In [1]: import numpy as np

In [2]: import numpy.linalg as la

In [3]: np.set_printoptions(precision=3, suppress=True, linewidth=120, legacy="1.25")

In [4]: r0 = np.array([2, 0, 3, 2, 3, 3, 1, 0, 1, 0]) + 0.5

In [5]: feats = np.outer(r0, r0) / (r0 @ r0)

In [6]: feats
Out[6]: 
array([[0.115, 0.023, 0.161, 0.115, 0.161, 0.161, 0.069, 0.023, 0.069, 0.023],
       [0.023, 0.005, 0.032, 0.023, 0.032, 0.032, 0.014, 0.005, 0.014, 0.005],
       [0.161, 0.032, 0.225, 0.161, 0.225, 0.225, 0.096, 0.032, 0.096, 0.032],
       [0.115, 0.023, 0.161, 0.115, 0.161, 0.161, 0.069, 0.023, 0.069, 0.023],
       [0.161, 0.032, 0.225, 0.161, 0.225, 0.225, 0.096, 0.032, 0.096, 0.032],
       [0.161, 0.032, 0.225, 0.161, 0.225, 0.225, 0.096, 0.032, 0.096, 0.032],
       [0.069, 0.014, 0.096, 0.069, 0.096, 0.096, 0.041, 0.014, 0.041, 0.014],
       [0.023, 0.005, 0.032, 0.023, 0.032, 0.032, 0.014, 0.005, 0.014, 0.005],
       [0.069, 0.014, 0.096, 0.069, 0.096, 0.096, 0.041, 0.014, 0.041, 0.014],
       [0.023, 0.005, 0.032, 0.023, 0.032, 0.032, 0.014, 0.005, 0.014, 0.005]])

In [7]: # column 3 repeats column 0

In [8]: Uu, sv, VT = la.svd(feats)

In [9]: evecs = VT[:(sv > 1e-8).sum()]

In [10]: rng = np.random.default_rng(50)

In [11]: x0 = feats[5] + 4 * feats[2] + rng.integers(2) * np.eye(10)[2]

In [12]: x0
Out[12]: array([0.803, 0.161, 2.124, 0.803, 1.124, 1.124, 0.482, 0.161, 0.482, 0.161])

In [13]: la.matrix_rank(np.vstack([feats, x0]))
Out[13]: 2

In [14]: evecs.T @ evecs
Out[14]: 
array([[0.115, 0.023, 0.161, 0.115, 0.161, 0.161, 0.069, 0.023, 0.069, 0.023],
       [0.023, 0.005, 0.032, 0.023, 0.032, 0.032, 0.014, 0.005, 0.014, 0.005],
       [0.161, 0.032, 0.225, 0.161, 0.225, 0.225, 0.096, 0.032, 0.096, 0.032],
       [0.115, 0.023, 0.161, 0.115, 0.161, 0.161, 0.069, 0.023, 0.069, 0.023],
       [0.161, 0.032, 0.225, 0.161, 0.225, 0.225, 0.096, 0.032, 0.096, 0.032],
       [0.161, 0.032, 0.225, 0.161, 0.225, 0.225, 0.096, 0.032, 0.096, 0.032],
       [0.069, 0.014, 0.096, 0.069, 0.096, 0.096, 0.041, 0.014, 0.041, 0.014],
       [0.023, 0.005, 0.032, 0.023, 0.032, 0.032, 0.014, 0.005, 0.014, 0.005],
       [0.069, 0.014, 0.096, 0.069, 0.096, 0.096, 0.041, 0.014, 0.041, 0.014],
       [0.023, 0.005, 0.032, 0.023, 0.032, 0.032, 0.014, 0.005, 0.014, 0.005]])

In [15]: round(float(la.norm(x0 - evecs.T @ evecs @ x0)), 3)
Out[15]: 0.88

In [16]: mat = np.loadtxt("block8.csv", delimiter=",")

In [17]: mat
Out[17]: 
array([[164.,  89., 182., 137., 111., 101.,  91.],
       [ 89., 111., 163., 184., 113., 112.,  95.],
       [182., 163., 370., 328., 210., 185., 216.],
       [137., 184., 328., 372., 191., 228., 214.],
       [111., 113., 210., 191., 205., 140., 142.],
       [101., 112., 185., 228., 140., 231., 138.],
       [ 91.,  95., 216., 214., 142., 138., 184.]])

In [18]: # equal to its transpose

In [19]: x0 = np.ones(7)

In [20]: for _ in range(5):
    ...:     x0 = mat @ x0
    ...:     x0 /= la.norm(x0)
    ...:     print(round(x0 @ mat @ x0, 3))
    ...: 
1278.323
1278.551
1278.552
1278.552
1278.552

In [21]: round(float(la.eigvalsh(mat)[-1]), 3)
Out[21]: 1278.552

In [22]: x0
Out[22]: array([0.259, 0.264, 0.51 , 0.513, 0.334, 0.343, 0.332])

In [23]: K = np.array([[-1, -1, -1, -1, -1, -1, -1],
    ...:     [-1, -2, -2, -2, -2, -2, -2],
    ...:     [-1, -2, -3, -3, -3, -3, -3],
    ...:     [-1, -2, -3, -4, -4, -4, -4],
    ...:     [-1, -2, -3, -4, -5, -5, -5],
    ...:     [-1, -2, -3, -4, -5, -6, -6],
    ...:     [-1, -2, -3, -4, -5, -6, -7]])

In [24]: # equal to its transpose

In [25]: labels = rng.permutation(7)

In [26]: labels
Out[26]: array([3, 2, 6, 4, 0, 1, 5])

In [27]: A2 = K[labels][:, labels]

In [28]: np.round(la.det(A2), 3), round(float(la.det(K[labels])), 3)
Out[28]: (-1.0, 1.0)

In [29]: A2
Out[29]: 
array([[-4, -3, -4, -4, -1, -2, -4],
       [-3, -3, -3, -3, -1, -2, -3],
       [-4, -3, -7, -5, -1, -2, -6],
       [-4, -3, -5, -5, -1, -2, -5],
       [-1, -1, -1, -1, -1, -1, -1],
       [-2, -2, -2, -2, -1, -2, -2],
       [-4, -3, -6, -5, -1, -2, -6]])

In [30]: np.trace(A2)
Out[30]: -28

In [31]: np.diag(A2)
Out[31]: array([-4, -3, -7, -5, -1, -2, -6])
